$ python3 -q
>>> import numpy as np
>>> from numpy import linalg as LA
>>> np.set_printoptions(precision=2, suppress=True, linewidth=160, floatmode="fixed")
>>> F = np.loadtxt("w.csv", delimiter=",")
>>> F
array([[ 0.50,  0.20, -0.67],
       [ 0.30,  2.10, -5.89],
       [ 0.10, -0.50,  1.64],
       [ 1.20, -1.20,  3.17],
       [ 1.70, -1.00,  3.04],
       [ 0.70, -0.30,  0.64],
       [ 0.50, -1.60,  4.60],
       [ 0.70, -1.50,  4.52],
       [-0.80, -0.60,  1.94],
       [-0.90,  1.10, -2.88],
       [-0.20,  0.50, -1.01],
       [-1.10,  1.70, -5.03],
       [ 0.90, -0.10,  0.91],
       [ 0.90,  0.70, -2.86],
       [-1.00,  1.00, -3.23],
       [ 0.00, -0.90,  2.87],
       [ 0.40, -1.00,  3.24],
       [-1.00, -1.70,  5.70],
       [-1.10,  0.00, -0.15],
       [ 0.30, -0.70,  2.12],
       [ 1.00,  1.10, -3.56],
       [-0.40,  0.60, -1.25],
       [ 0.50, -0.30,  1.38],
       [-0.90, -0.30,  0.78],
       [-0.50,  0.20, -1.06],
       [-1.20, -0.50,  1.69],
       [ 2.30, -0.20,  0.42],
       [ 0.40,  0.00,  0.71],
       [-0.80, -1.30,  4.10],
       [ 1.20,  0.30, -0.80],
       [ 0.80,  0.20, -0.55],
       [-0.60, -0.10,  0.72],
       [-1.50,  0.40, -1.35],
       [ 0.10,  0.30, -0.91],
       [-0.50,  0.40, -1.25],
       [-0.70,  0.40, -1.10],
       [-1.30,  0.40, -1.28]])
>>> Ac = (F - F.mean(axis=0)) / F.std(axis=0)
>>> np.argwhere(np.abs(Ac) > 2)
array([[ 1,  1],
       [ 1,  2],
       [11,  1],
       [11,  2],
       [17,  2],
       [26,  0]])
>>> Ac.std(axis=0)
array([1.00, 1.00, 1.00])
>>> b = LA.lstsq(np.delete(Ac, 2, axis=1), Ac[:, 2])[0]
>>> round(float(1 - np.var(Ac[:, 2] - np.delete(Ac, 2, axis=1) @ b)), 2)
0.99
>>> np.abs(b).argmax()
np.int64(1)
>>> Z = F[[26, 4]].astype(float)
>>> for _ in range(4):
...     idx = LA.norm(F[:, None] - Z, axis=-1).argmin(axis=1)
...     Z = np.array([F[idx == j].mean(axis=0) for j in range(2)])
... 
>>> idx
array([0, 0, 1, 1, 1, 0, 1, 1, 1, 0, 0, 0, 0, 0, 0, 1, 1, 1, 0, 1, 0, 0, 1, 0, 0, 1, 0, 0, 1, 0, 0, 0, 0, 0, 0, 0, 0])
>>> np.abs(Z[1] - Z[0]).argmax()
np.int64(2)
>>> np.bincount(idx)
array([24, 13])
>>> arr = np.loadtxt("a.csv", delimiter=",")
>>> arr
array([[-3.00, -1.00,  3.00,  0.00],
       [-3.00, -1.00,  3.00,  0.00],
       [-5.00, -1.00,  5.00,  0.00],
       [-5.00, -1.00,  6.00, -1.00]])
>>> rng = np.random.default_rng(86560)
>>> idx = rng.permutation(4)
>>> idx
array([1, 3, 0, 2])
>>> B = arr[idx][:, idx]
>>> B
array([[-1.00,  0.00, -3.00,  3.00],
       [-1.00, -1.00, -5.00,  6.00],
       [-1.00,  0.00, -3.00,  3.00],
       [-1.00,  0.00, -5.00,  5.00]])
>>> np.round(np.sort(np.abs(LA.eigvals(B))), 2) + 0
array([0.00, 1.00, 1.00, 2.00])
>>> np.allclose(B, arr)
False
>>> t3 = np.stack([arr, -1 * arr, arr[::-1]])
>>> LA.det(t3)
array([0.00, 0.00, 0.00])
>>> Uu, sigma, VT = LA.svd(arr)
>>> V = VT[:(sigma > 1e-8).sum()]
>>> x = arr[0] + 4 * arr[3] + rng.integers(2) * np.eye(4)[3]
>>> x
array([-23.00,  -5.00,  27.00,  -3.00])
>>> np.round(V.T @ V, 2) + 0
array([[ 0.67,  0.00, -0.33, -0.33],
       [ 0.00,  1.00,  0.00,  0.00],
       [-0.33,  0.00,  0.67, -0.33],
       [-0.33,  0.00, -0.33,  0.67]])
>>> LA.matrix_rank(np.vstack([arr, x]))
np.int64(4)
>>> np.allclose(V.T @ V @ x, x)
False
>>> data = np.loadtxt("case2.csv", delimiter=",")
>>> data
array([[ 0.08,  0.38,  0.14, -0.63,  0.23,  0.24,  0.34, -0.19,  0.41],
       [ 0.41,  0.27, -0.51,  0.07,  0.06,  0.10,  0.38, -0.18, -0.55],
       [ 0.11, -0.31,  0.31,  0.08,  0.77,  0.30, -0.14, -0.13, -0.26],
       [ 0.04, -0.13, -0.14,  0.25,  0.06,  0.47,  0.37,  0.69,  0.25],
       [-0.04,  0.63, -0.18,  0.18,  0.12,  0.32, -0.63,  0.11,  0.07],
       [ 0.04, -0.48, -0.68, -0.39,  0.09,  0.09, -0.32, -0.06,  0.21],
       [-0.19,  0.17, -0.07, -0.38,  0.34, -0.48, -0.02,  0.59, -0.30],
       [-0.64, -0.05,  0.03, -0.27, -0.26,  0.49,  0.05, -0.04, -0.45],
       [ 0.60, -0.09,  0.32, -0.37, -0.38,  0.20, -0.28,  0.28, -0.23]])
>>> x = np.array([-7, 2, -6, 8, -8, -4, -2, -1, 2])
>>> LA.norm(data @ x) <= LA.norm(data, 2) * LA.norm(x) + 1e-9
np.True_
>>> np.sign((data @ x).round(6))
array([-1.00, -1.00, -1.00, -1.00,  1.00, -1.00, -1.00,  1.00, -1.00])
>>> np.einsum("ij,j->i", data, x)
array([ -8.05,  -1.31, -10.16,  -0.94,   3.10,  -0.21,  -2.91,   1.19,  -7.20])
>>> data @ x
array([ -8.05,  -1.31, -10.16,  -0.94,   3.10,  -0.21,  -2.91,   1.19,  -7.20])
>>> (data * x).sum(axis=1)
array([ -8.05,  -1.31, -10.16,  -0.94,   3.10,  -0.21,  -2.91,   1.19,  -7.20])
>>> np.round(data @ data.T, 2) + 0
array([[1.00, 0.00, 0.00, 0.00, 0.00, 0.00, 0.00, 0.00, 0.00],
       [0.00, 1.00, 0.00, 0.00, 0.00, 0.00, 0.00, 0.00, 0.00],
       [0.00, 0.00, 1.00, 0.00, 0.00, 0.00, 0.00, 0.00, 0.00],
       [0.00, 0.00, 0.00, 1.00, 0.00, 0.00, 0.00, 0.00, 0.00],
       [0.00, 0.00, 0.00, 0.00, 1.00, 0.00, 0.00, 0.00, 0.00],
       [0.00, 0.00, 0.00, 0.00, 0.00, 1.00, 0.00, 0.00, 0.00],
       [0.00, 0.00, 0.00, 0.00, 0.00, 0.00, 1.00, 0.00, 0.00],
       [0.00, 0.00, 0.00, 0.00, 0.00, 0.00, 0.00, 1.00, 0.00],
       [0.00, 0.00, 0.00, 0.00, 0.00, 0.00, 0.00, 0.00, 1.00]])
>>> np.round(data.T @ data, 2) + 0
array([[1.00, 0.00, 0.00, 0.00, 0.00, 0.00, 0.00, 0.00, 0.00],
       [0.00, 1.00, 0.00, 0.00, 0.00, 0.00, 0.00, 0.00, 0.00],
       [0.00, 0.00, 1.00, 0.00, 0.00, 0.00, 0.00, 0.00, 0.00],
       [0.00, 0.00, 0.00, 1.00, 0.00, 0.00, 0.00, 0.00, 0.00],
       [0.00, 0.00, 0.00, 0.00, 1.00, 0.00, 0.00, 0.00, 0.00],
       [0.00, 0.00, 0.00, 0.00, 0.00, 1.00, 0.00, 0.00, 0.00],
       [0.00, 0.00, 0.00, 0.00, 0.00, 0.00, 1.00, 0.00, 0.00],
       [0.00, 0.00, 0.00, 0.00, 0.00, 0.00, 0.00, 1.00, 0.00],
       [0.00, 0.00, 0.00, 0.00, 0.00, 0.00, 0.00, 0.00, 1.00]])
>>> K = np.array([[-4, 2, -3, 4, -5, -1, -2],
...     [1, 2, 4, 0, -1, 0, 5],
...     [2, 1, -1, 5, 2, 4, 0],
...     [-5, -1, 3, -5, 4, -2, 1],
...     [-5, -1, 3, -1, -1, 3, -2]]) * (rng.random((5, 7)) < 0.3)
>>> K
array([[ 0,  0,  0,  0, -5,  0, -2],
       [ 1,  0,  0,  0, -1,  0,  0],
       [ 0,  0,  0,  5,  2,  0,  0],
       [ 0,  0,  0,  0,  4,  0,  0],
       [ 0, -1,  0,  0,  0,  3,  0]])
>>> gram = K.T @ K
>>> gram
array([[ 1,  0,  0,  0, -1,  0,  0],
       [ 0,  1,  0,  0,  0, -3,  0],
       [ 0,  0,  0,  0,  0,  0,  0],
       [ 0,  0,  0, 25, 10,  0,  0],
       [-1,  0,  0, 10, 46,  0, 10],
       [ 0, -3,  0,  0,  0,  9,  0],
       [ 0,  0,  0,  0, 10,  0,  4]])
>>> np.trace(gram), (K ** 2).sum()
(np.int64(86), np.int64(86))
>>> B = K / LA.norm(K, axis=1, keepdims=True)
>>> gram = B @ B.T
>>> (gram - 2 * np.eye(5)).round(6).argmax(axis=1)
array([1, 0, 3, 2, 0])
>>> LA.norm(B, axis=1)
array([1.00, 1.00, 1.00, 1.00, 1.00])
>>> (np.abs(gram) > 0.9).astype(int)
array([[1, 0, 0, 1, 0],
       [0, 1, 0, 0, 0],
       [0, 0, 1, 0, 0],
       [1, 0, 0, 1, 0],
       [0, 0, 0, 0, 1]])
>>> J = np.load("test15.npy")
>>> J
array([[-2.87,  2.29,  1.14,  1.94,  0.75,  0.07,  0.34, -1.35,  0.75],
       [ 2.29, -0.69,  0.41,  0.77, -1.75, -0.84,  1.32, -2.01,  1.27],
       [ 1.14,  0.41, -0.06, -0.38,  0.35,  1.24,  1.87, -1.20,  0.60],
       [ 1.94,  0.77, -0.38,  3.01,  1.27, -0.92, -0.23,  1.03, -0.41],
       [ 0.75, -1.75,  0.35,  1.27,  0.96,  0.71, -0.72,  0.64, -1.08],
       [ 0.07, -0.84,  1.24, -0.92,  0.71,  3.21,  0.96,  0.19, -0.11],
       [ 0.34,  1.32,  1.87, -0.23, -0.72,  0.96,  0.63,  1.59, -0.73],
       [-1.35, -2.01, -1.20,  1.03,  0.64,  0.19,  1.59,  1.90,  2.97],
       [ 0.75,  1.27,  0.60, -0.41, -1.08, -0.11, -0.73,  2.97,  0.91]])
>>> t3 = np.stack([J, -1 * J, J[::-1]])
>>> LA.matrix_rank(t3.reshape(3, -1))
np.int64(2)
>>> (t3 @ J.T).shape
(3, 9, 9)
>>> LA.matrix_rank(t3)
array([8, 8, 8])
>>> LA.norm(t3, axis=(1, 2))
array([11.70, 11.70, 11.70])
>>> np.round(LA.det(t3), 2) + 0
array([0.00, 0.00, 0.00])
>>> w, V = LA.eigh(J)
>>> x = np.array([-4, 6, -5, 6, -2, 4, -4, 9, 4])
>>> LA.eigvalsh(J[1:, 1:])
array([-5.00, -2.22, -0.13,  0.65,  2.78,  4.00,  4.79,  5.00])
>>> B = J + rng.integers(-2, 3, (9, 8)) @ rng.integers(-2, 3, (8, 9))
>>> B
array([[  3.13,   5.29,  12.14,   3.94,  -6.25,  -9.93,  15.34, -11.35,  -0.25],
       [ -1.71,  -3.69,   0.41,  -1.23,   9.25,   9.16,   1.32,  -0.01,   1.27],
       [ -5.86,   1.41,  -5.06,  -6.38,   1.35,  -2.76,  -0.13,  -6.20,  14.60],
       [ -0.06,  -5.23,  -1.38,   7.01,  -0.73,   1.08,   0.77,   8.03,  -0.41],
       [  4.75,   8.25,   2.35,  -1.73,   7.96,  -2.29,  -4.72,  -6.36,  -4.08],
       [  1.07,  -0.84,   1.24,  -1.92,  -7.29,   1.21,   5.96,  -4.81,  -0.11],
       [  0.34,  -0.68,   0.87,   0.77,  -4.72,  -3.04,   1.63,   0.59,   3.27],
       [ -2.35,  -2.01,  -0.20,   3.03,   4.64,   6.19,  -0.41,   5.90,  -2.03],
       [  6.75,  -3.73,   6.60,  18.59,  -4.08,  -2.11,  -0.73,  10.97,  -9.09]])
>>> np.abs(B - J).sum(axis=1)
array([65.00, 32.00, 45.00, 25.00, 43.00, 22.00, 18.00, 25.00, 59.00])
>>> B - J
array([[  6.00,   3.00,  11.00,   2.00,  -7.00, -10.00,  15.00, -10.00,  -1.00],
       [ -4.00,  -3.00,   0.00,  -2.00,  11.00,  10.00,   0.00,   2.00,   0.00],
       [ -7.00,   1.00,  -5.00,  -6.00,   1.00,  -4.00,  -2.00,  -5.00,  14.00],
       [ -2.00,  -6.00,  -1.00,   4.00,  -2.00,   2.00,   1.00,   7.00,   0.00],
       [  4.00,  10.00,   2.00,  -3.00,   7.00,  -3.00,  -4.00,  -7.00,  -3.00],
       [  1.00,   0.00,   0.00,  -1.00,  -8.00,  -2.00,   5.00,  -5.00,   0.00],
       [  0.00,  -2.00,  -1.00,   1.00,  -4.00,  -4.00,   1.00,  -1.00,   4.00],
       [ -1.00,   0.00,   1.00,   2.00,   4.00,   6.00,  -2.00,   4.00,  -5.00],
       [  6.00,  -5.00,   6.00,  19.00,  -3.00,  -2.00,   0.00,   8.00, -10.00]])
>>> r = LA.matrix_rank(J)
>>> r
np.int64(8)
>>> N = LA.svd(J)[2][r:].T
>>> [int(LA.matrix_rank(J[:i])) for i in range(1, len(J) + 1)]
[1, 2, 3, 4, 5, 6, 7, 8, 8]
>>> N.shape
(9, 1)
>>> [int(LA.matrix_rank(np.delete(J, i, axis=0))) for i in range(9)]
[8, 8, 8, 8, 8, 8, 8, 8, 8]
>>> LA.matrix_rank(J, rtol=0.1)
np.int64(8)
>>> np.round(LA.norm(J, 2) / LA.norm(J), 2)
np.float64(0.43)
>>> np.argsort(-LA.norm(J, axis=0).round(6), kind="stable")[:3]
array([7, 0, 1])
>>> LA.cond(J) > 100
np.True_
>>> m1 = np.load("m.npy")
>>> m1
array([[-1.00,  1.00,  1.00,  1.00,  1.00,  1.00,  1.00,  1.00,  1.00,  1.00],
       [ 1.00, -1.00,  1.00,  1.00,  1.00,  1.00,  1.00,  1.00,  1.00,  1.00],
       [ 1.00,  1.00, -1.00,  1.00,  1.00,  1.00,  1.00,  1.00,  1.00,  1.00],
       [ 1.00,  1.00,  1.00, -1.00,  1.00,  1.00,  1.00,  1.00,  1.00,  1.00],
       [ 1.00,  1.00,  1.00,  1.00, -1.00,  1.00,  1.00,  1.00,  1.00,  1.00],
       [ 1.00,  1.00,  1.00,  1.00,  1.00, -1.00,  1.00,  1.00,  1.00,  1.00],
       [ 1.00,  1.00,  1.00,  1.00,  1.00,  1.00, -1.00,  1.00,  1.00,  1.00],
       [ 1.00,  1.00,  1.00,  1.00,  1.00,  1.00,  1.00, -1.00,  1.00,  1.00],
       [ 1.00,  1.00,  1.00,  1.00,  1.00,  1.00,  1.00,  1.00, -1.00,  1.00],
       [ 1.00,  1.00,  1.00,  1.00,  1.00,  1.00,  1.00,  1.00,  1.00, -1.00]])
>>> idx = rng.permutation(10)
>>> idx
array([5, 1, 2, 8, 6, 9, 4, 0, 7, 3])
>>> B = m1[idx][:, idx]
>>> np.allclose(B, m1)
True
>>> np.diag(B)
array([-1.00, -1.00, -1.00, -1.00, -1.00, -1.00, -1.00, -1.00, -1.00, -1.00])
>>> round(LA.det(B), 2), np.round(LA.det(m1[idx]), 2)
(np.float64(-4096.0), np.float64(-4096.0))
